$ ipython --no-banner

In [1]: import numpy as np

In [2]: np.set_printoptions(precision=2, suppress=True, linewidth=140)

In [3]: X = np.loadtxt("w.csv", delimiter=",")

In [4]: X.round(2) + 0
Out[4]: 
array([[ 3.05,  0.  ,  4.36,  5.63, -2.28,  8.41,  6.47,  5.74,  6.59,  1.47],
       [ 2.74, -0.78,  5.63,  8.96,  1.99, 10.14,  4.84,  3.66,  5.64, -0.94],
       [ 5.56,  1.57,  2.89,  5.99, -0.01,  7.89,  6.44,  3.89,  5.55,  3.01],
       [ 7.22,  3.65,  1.27,  1.83, -5.04,  5.83,  7.65,  6.44,  5.52,  6.3 ],
       [ 0.83, -1.6 ,  4.66,  4.68, -4.46,  8.08,  7.77,  6.97,  8.52,  1.17],
       [-0.29, -4.38,  4.77, 10.74,  4.91,  9.86,  7.81,  1.03,  9.52, -1.57],
       [ 0.89, -2.49,  4.87,  8.15,  0.92,  9.25,  7.12,  3.72,  8.24, -0.37],
       [ 3.46,  0.71,  5.39,  5.87, -2.62,  9.14,  4.92,  6.51,  5.15,  0.63],
       [ 4.96,  0.98,  4.08,  7.69,  1.64,  9.05,  5.27,  3.38,  4.97,  1.25],
       [ 5.08,  1.75,  6.62,  8.9 ,  1.57, 10.95,  2.01,  4.71,  2.3 , -1.24],
       [ 9.22,  4.43,  1.23,  5.2 ,  0.79,  7.02,  5.95,  3.02,  3.55,  5.38],
       [ 9.04,  4.48,  4.41,  8.72,  3.83,  9.97,  1.91,  2.69,  0.55,  1.39],
       [ 3.15, -0.19,  2.84,  4.53, -2.79,  7.18,  8.33,  5.31,  8.01,  3.14],
       [ 7.52,  2.76,  1.68,  6.26,  1.77,  7.44,  6.5 ,  2.42,  4.8 ,  4.26],
       [ 4.58,  2.16,  5.23,  4.18, -4.99,  8.65,  4.5 ,  8.05,  4.19,  1.66],
       [ 9.61,  4.18, -1.8 ,  3.16,  0.02,  4.63,  9.52,  2.04,  6.2 ,  8.7 ]])

In [5]: np.allclose(X[:-1].T @ np.linalg.lstsq(X[:-1].T, X[-1])[0], X[-1])
Out[5]: True

In [6]: np.unique(X.round(6), axis=0).shape
Out[6]: (16, 10)

In [7]: vec = np.array([0, 0, 2, 2, 2, 1, 3, 2, 2, 2])

In [8]: h1 = np.maximum(X @ vec, 0)

In [9]: X.T @ h1
Out[9]: array([5066.5 ,  915.67, 4095.75, 7169.44, -187.13, 9365.03, 6927.22, 4755.42, 6495.99, 2250.66])

In [10]: np.flatnonzero(h1 > 1e-9)
Out[10]: array([ 0,  1,  2,  3,  4,  5,  6,  7,  8,  9, 10, 11, 12, 13, 14, 15])

In [11]: feats = np.load("test9.npy")

In [12]: feats.round(2) + 0
Out[12]: 
array([[-0.07, -0.07, -0.31, -0.26,  0.01,  0.4 ,  0.15, -0.77,  0.22],
       [ 0.07, -0.05,  0.04, -0.26, -0.34,  0.4 , -0.73,  0.04, -0.32],
       [-0.03, -0.79, -0.18, -0.44, -0.02, -0.21,  0.2 ,  0.16, -0.22],
       [ 0.36,  0.27,  0.11, -0.48, -0.34, -0.59, -0.08, -0.21,  0.2 ],
       [-0.85, -0.08,  0.19, -0.01, -0.28, -0.2 , -0.17, -0.05,  0.3 ],
       [ 0.1 , -0.16,  0.72, -0.3 ,  0.48,  0.19, -0.08,  0.  ,  0.3 ],
       [-0.07, -0.1 ,  0.31,  0.26,  0.16, -0.33, -0.1 , -0.57, -0.6 ],
       [-0.07,  0.17,  0.42, -0.15, -0.48,  0.31,  0.59,  0.05, -0.31],
       [ 0.36, -0.48,  0.2 ,  0.51, -0.45,  0.05, -0.03, -0.13,  0.34]])

In [13]: rng = np.random.default_rng(1703)

In [14]: labels = rng.permutation(9)

In [15]: labels
Out[15]: array([0, 3, 4, 5, 8, 7, 6, 2, 1])

In [16]: other = feats[labels][:, labels]

In [17]: np.sort(np.abs(np.linalg.eigvals(other)))
Out[17]: array([1., 1., 1., 1., 1., 1., 1., 1., 1.])

In [18]: other.round(2) + 0
Out[18]: 
array([[-0.07, -0.26,  0.01,  0.4 ,  0.22, -0.77,  0.15, -0.31, -0.07],
       [ 0.36, -0.48, -0.34, -0.59,  0.2 , -0.21, -0.08,  0.11,  0.27],
       [-0.85, -0.01, -0.28, -0.2 ,  0.3 , -0.05, -0.17,  0.19, -0.08],
       [ 0.1 , -0.3 ,  0.48,  0.19,  0.3 ,  0.  , -0.08,  0.72, -0.16],
       [ 0.36,  0.51, -0.45,  0.05,  0.34, -0.13, -0.03,  0.2 , -0.48],
       [-0.07, -0.15, -0.48,  0.31, -0.31,  0.05,  0.59,  0.42,  0.17],
       [-0.07,  0.26,  0.16, -0.33, -0.6 , -0.57, -0.1 ,  0.31, -0.1 ],
       [-0.03, -0.44, -0.02, -0.21, -0.22,  0.16,  0.2 , -0.18, -0.79],
       [ 0.07, -0.26, -0.34,  0.4 , -0.32,  0.04, -0.73,  0.04, -0.05]])

In [19]: np.round(np.linalg.det(other), 2), round(np.linalg.det(feats[labels]), 2)
Out[19]: (np.float64(1.0), np.float64(1.0))

In [20]: arr = np.load("run16.npy")

In [21]: arr
Out[21]: 
array([[0.67, 0.33, 0.  , 0.  , 0.  , 0.  , 0.  , 0.  ],
       [0.  , 0.5 , 0.  , 0.5 , 0.  , 0.  , 0.  , 0.  ],
       [0.33, 0.  , 0.67, 0.  , 0.  , 0.  , 0.  , 0.  ],
       [0.  , 0.2 , 0.2 , 0.2 , 0.  , 0.  , 0.2 , 0.2 ],
       [0.  , 0.  , 0.  , 0.  , 0.33, 0.33, 0.33, 0.  ],
       [0.  , 0.  , 0.33, 0.33, 0.  , 0.33, 0.  , 0.  ],
       [0.25, 0.  , 0.25, 0.25, 0.  , 0.  , 0.25, 0.  ],
       [0.2 , 0.2 , 0.2 , 0.2 , 0.  , 0.  , 0.  , 0.2 ]])

In [22]: other = np.array([[3, 3, 1],
    ...:     [3, 0, 1],
    ...:     [3, 0, 1],
    ...:     [3, 0, 3],
    ...:     [1, 2, 2],
    ...:     [0, 0, 2],
    ...:     [3, 0, 2],
    ...:     [2, 2, 1]])

In [23]: np.vstack([arr, other.T]).shape
Out[23]: (11, 8)

In [24]: round(float(np.abs(np.linalg.eigvals(arr)).max()), 2)
Out[24]: 1.0

In [25]: np.allclose(arr @ arr.T, arr.T @ arr)
Out[25]: False

In [26]: np.linalg.determinant(arr)
AttributeError: module 'numpy.linalg' has no attribute 'determinant'


In [27]: arr @ arr
Out[27]: 
array([[0.44, 0.39, 0.  , 0.17, 0.  , 0.  , 0.  , 0.  ],
       [0.  , 0.35, 0.1 , 0.35, 0.  , 0.  , 0.1 , 0.1 ],
       [0.44, 0.11, 0.44, 0.  , 0.  , 0.  , 0.  , 0.  ],
       [0.16, 0.18, 0.26, 0.23, 0.  , 0.  , 0.09, 0.08],
       [0.08, 0.  , 0.19, 0.19, 0.11, 0.22, 0.19, 0.  ],
       [0.11, 0.07, 0.4 , 0.18, 0.  , 0.11, 0.07, 0.07],
       [0.31, 0.13, 0.28, 0.11, 0.  , 0.  , 0.11, 0.05],
       [0.24, 0.25, 0.21, 0.18, 0.  , 0.  , 0.04, 0.08]])

In [28]: (arr - arr.T) / 2
Out[28]: 
array([[ 0.  ,  0.17, -0.17,  0.  ,  0.  ,  0.  , -0.12, -0.1 ],
       [-0.17,  0.  ,  0.  ,  0.15,  0.  ,  0.  ,  0.  , -0.1 ],
       [ 0.17,  0.  ,  0.  , -0.1 ,  0.  , -0.17, -0.12, -0.1 ],
       [ 0.  , -0.15,  0.1 ,  0.  ,  0.  , -0.17, -0.02,  0.  ],
       [ 0.  ,  0.  ,  0.  ,  0.  ,  0.  ,  0.17,  0.17,  0.  ],
       [ 0.  ,  0.  ,  0.17,  0.17, -0.17,  0.  ,  0.  ,  0.  ],
       [ 0.12,  0.  ,  0.12,  0.02, -0.17,  0.  ,  0.  ,  0.  ],
       [ 0.1 ,  0.1 ,  0.1 ,  0.  ,  0.  ,  0.  ,  0.  ,  0.  ]])
